$ python -q
>>> import numpy as np
>>> np.set_printoptions(suppress=True, linewidth=120)
>>> def tidy(a):
...     return np.round(a, 4) + 0
... 
>>> J = np.load("out12.npy")
>>> J
array([[ 3,  3,  3,  3,  0],
       [ 5,  3,  3,  4,  2],
       [ 7,  3,  4,  5,  2],
       [ 7,  3,  5,  7,  3],
       [10,  6,  5, 10,  5],
       [12,  8,  5, 13,  6],
       [14, 10,  7, 16,  9],
       [16, 13, 10, 18, 10],
       [17, 15, 13, 18, 10],
       [20, 16, 14, 18, 13],
       [23, 18, 16, 21, 14],
       [26, 19, 17, 23, 17],
       [28, 20, 19, 25, 18],
       [29, 21, 21, 26, 21],
       [29, 24, 21, 29, 21],
       [31, 25, 22, 31, 21],
       [31, 26, 23, 32, 24],
       [32, 29, 26, 33, 25],
       [35, 32, 28, 35, 28],
       [37, 33, 28, 36, 30],
       [38, 35, 28, 38, 33],
       [38, 36, 30, 38, 36],
       [38, 36, 30, 41, 39],
       [40, 38, 30, 43, 39],
       [43, 40, 32, 44, 41],
       [44, 42, 33, 46, 43],
       [44, 42, 35, 47, 44],
       [47, 44, 35, 49, 47],
       [48, 45, 37, 49, 47],
       [49, 47, 37, 51, 47],
       [51, 47, 37, 54, 48],
       [53, 47, 38, 54, 50],
       [54, 50, 41, 54, 51],
       [55, 51, 41, 55, 51],
       [57, 53, 44, 57, 52],
       [57, 56, 47, 57, 54],
       [58, 58, 47, 57, 57],
       [61, 60, 50, 60, 57],
       [62, 62, 51, 63, 57]])
>>> t3 = np.stack([J, 2 * J, J[::-1]])
>>> np.linalg.matrix_rank(t3)
array([5, 5, 5])
>>> (t3 @ J.T).shape
(3, 39, 39)
>>> np.linalg.matrix_rank(t3.reshape(3, -1))
np.int64(2)
>>> D = np.linalg.norm(J[:, None] - J[None], axis=-1)
>>> np.unravel_index(D.round(6).argmax(), D.shape)
(np.int64(0), np.int64(38))
>>> np.flatnonzero(D[24] < D.mean() / 2)
array([18, 19, 20, 21, 22, 23, 24, 25, 26, 27, 28, 29, 30, 31])
>>> (D + 1e9 * np.eye(39)).round(6).argmin(axis=1)
array([ 1,  2,  1,  2,  5,  4,  7,  8,  7,  8, 11, 12, 11, 12, 15, 14, 15, 16, 19, 18, 21, 20, 23, 22, 25, 26, 25, 28,
       27, 28, 31, 30, 33, 32, 33, 36, 35, 38, 37])
>>> Xc = J - J.mean(axis=0)
>>> U, s, Vh = np.linalg.svd(Xc, full_matrices=False)
>>> print(np.searchsorted(np.cumsum(s ** 2) / (s ** 2).sum(), 0.9) + 1)
1
>>> tidy((s ** 2).sum() ** 2 / (s ** 4).sum())
np.float64(1.0115)
>>> print(np.linalg.matrix_rank(Xc))
5
>>> X = np.load("w.npy")
>>> X
array([[  0. ,  -0.1,  -0.1,   1. ,   0.2,  -5. ,   1. ,  -2.3],
       [  0.2,   1.7,  -0.8,  -0.6,   0.6, -10. ,  -0.4,  -2. ],
       [ -2. ,  -0.6,  -0.8,  -0.3,   0.1, -16. ,   1.8,  -0.2],
       [ -1.1,  -0.1,   0.6,  -1.5,   1.4,  -5. ,   0.9,  -1.1],
       [ -0.6,  -0.2,   0.4,   1.1,  -0.2,  11. ,   0.2,  -0.2],
       [  0.6,   0.7,  -0.2,  -2.1,  -1.3, -11. ,  -0.4,   0.1],
       [ -1.2,  -1.4,   0.3,  -0.1,   0.4,  -6. ,   1.9,  -0.4],
       [ -1. ,   0.4,   0.2,   0.6,   0.2,   0. ,  -0.1,  -0.9],
       [  0.1,  -2.3,   0.4,   0.1,   0.7, -23. ,   0.3,   0.8]])
>>> M2 = np.c_[X[:, :4] @ np.array([[1, -1, -1, -1], [-2, 0, 0, -2], [2, -2, -2, -1], [-2, -1, 2, -1]]), np.array([0, 0, 3, 3, 0, 3, 3, 3, 2])]
>>> tidy(M2)
array([[-2. , -0.8,  2.2, -0.7,  0. ],
       [-3.6,  2. ,  0.2, -2.2,  0. ],
       [-1.8,  3.9,  3. ,  4.3,  3. ],
       [ 3.3,  1.4, -3.1,  2.2,  3. ],
       [-1.6, -1.3,  2. , -0.5,  0. ],
       [ 3. ,  1.9, -4.4,  0.3,  3. ],
       [ 2.4,  0.7,  0.4,  3.8,  3. ],
       [-2.6,  0. ,  1.8, -0.6,  3. ],
       [ 5.3, -1. , -0.7,  4. ,  2. ]])
>>> print(tidy(np.linalg.norm(np.linalg.qr(X)[0].T @ M2, axis=0) ** 2 / ((M2 ** 2).sum(axis=0) + 1e-12)))
[1.     1.     1.     1.     0.9902]
>>> U, s, Vh = np.linalg.svd(X, full_matrices=False)
>>> tidy(U.T @ X @ Vh.T)
array([[34.9256,  0.    ,  0.    ,  0.    ,  0.    ,  0.    ,  0.    ,  0.    ],
       [ 0.    ,  4.4115,  0.    ,  0.    ,  0.    ,  0.    ,  0.    ,  0.    ],
       [ 0.    ,  0.    ,  4.1003,  0.    ,  0.    ,  0.    ,  0.    ,  0.    ],
       [ 0.    ,  0.    ,  0.    ,  2.7035,  0.    ,  0.    ,  0.    ,  0.    ],
       [ 0.    ,  0.    ,  0.    ,  0.    ,  2.0149,  0.    ,  0.    ,  0.    ],
       [ 0.    ,  0.    ,  0.    ,  0.    ,  0.    ,  1.4939,  0.    ,  0.    ],
       [ 0.    ,  0.    ,  0.    ,  0.    ,  0.    ,  0.    ,  0.951 ,  0.    ],
       [ 0.    ,  0.    ,  0.    ,  0.    ,  0.    ,  0.    ,  0.    ,  0.0461]])
>>> print(tidy(np.abs(Vh[0])))
[0.0228 0.0372 0.0113 0.0385 0.0183 0.9972 0.0383 0.0173]
>>> tidy(s / s[0])
array([1.    , 0.1263, 0.1174, 0.0774, 0.0577, 0.0428, 0.0272, 0.0013])
>>> tidy(Vh @ Vh.T)
array([[1., 0., 0., 0., 0., 0., 0., 0.],
       [0., 1., 0., 0., 0., 0., 0., 0.],
       [0., 0., 1., 0., 0., 0., 0., 0.],
       [0., 0., 0., 1., 0., 0., 0., 0.],
       [0., 0., 0., 0., 1., 0., 0., 0.],
       [0., 0., 0., 0., 0., 1., 0., 0.],
       [0., 0., 0., 0., 0., 0., 1., 0.],
       [0., 0., 0., 0., 0., 0., 0., 1.]])
